% python3 -q
>>> import numpy as np
>>> np.set_printoptions(precision=2, suppress=True, linewidth=140, legacy="1.25")
>>> arr = np.loadtxt("run7.csv", delimiter=",")
>>> arr
array([[  8.,   1.,   2.,   2.,   0.,   3.],
       [  2.,  13.,   0.,   3.,   1.,   1.],
       [  0.,   0., -10.,   0.,   1.,   3.],
       [  0.,   0.,   1., -14.,   1.,   3.],
       [  1.,   3.,   1.,   1.,   7.,   1.],
       [  0.,   0.,   1.,   0.,   2.,  -8.]])
>>> q, r_ = np.linalg.qr(arr)
>>> np.abs(np.diag(r_))
array([ 8.31, 12.62, 10.13, 13.93,  6.97,  7.58])
>>> round(float(abs(r_[0, 0])), 2), np.round(np.linalg.norm(arr[:, 0]), 2)
(8.31, 8.31)
>>> np.round(q.T @ q, 2) + 0
array([[1., 0., 0., 0., 0., 0.],
       [0., 1., 0., 0., 0., 0.],
       [0., 0., 1., 0., 0., 0.],
       [0., 0., 0., 1., 0., 0.],
       [0., 0., 0., 0., 1., 0.],
       [0., 0., 0., 0., 0., 1.]])
>>> x0 = np.array([0, 5, -4, -1, -8, -2])
>>> rhs = arr @ x0
>>> c, lr = np.zeros(6), 1 / np.linalg.norm(arr, 2) ** 2
>>> for i in range(4):
...     c -= lr * arr.T @ (arr @ c - rhs)
...     if i % 1 == 0: print(i, round(np.linalg.norm(arr @ c - rhs), 2))
... 
0 55.23
1 44.54
2 36.76
3 30.7
>>> c
array([-0.84,  3.54, -2.81, -0.05, -3.88, -0.16])
>>> q, vecs = np.linalg.qr(arr[:, :5])[0], np.linalg.qr(arr[:, 5:])[0]
>>> sigma = np.linalg.svd(q.T @ vecs, compute_uv=False)
>>> np.degrees(np.arccos(sigma.clip(0, 1)))
array([51.83])
>>> sigma
array([0.62])
>>> (sigma > 0.9).sum()
0
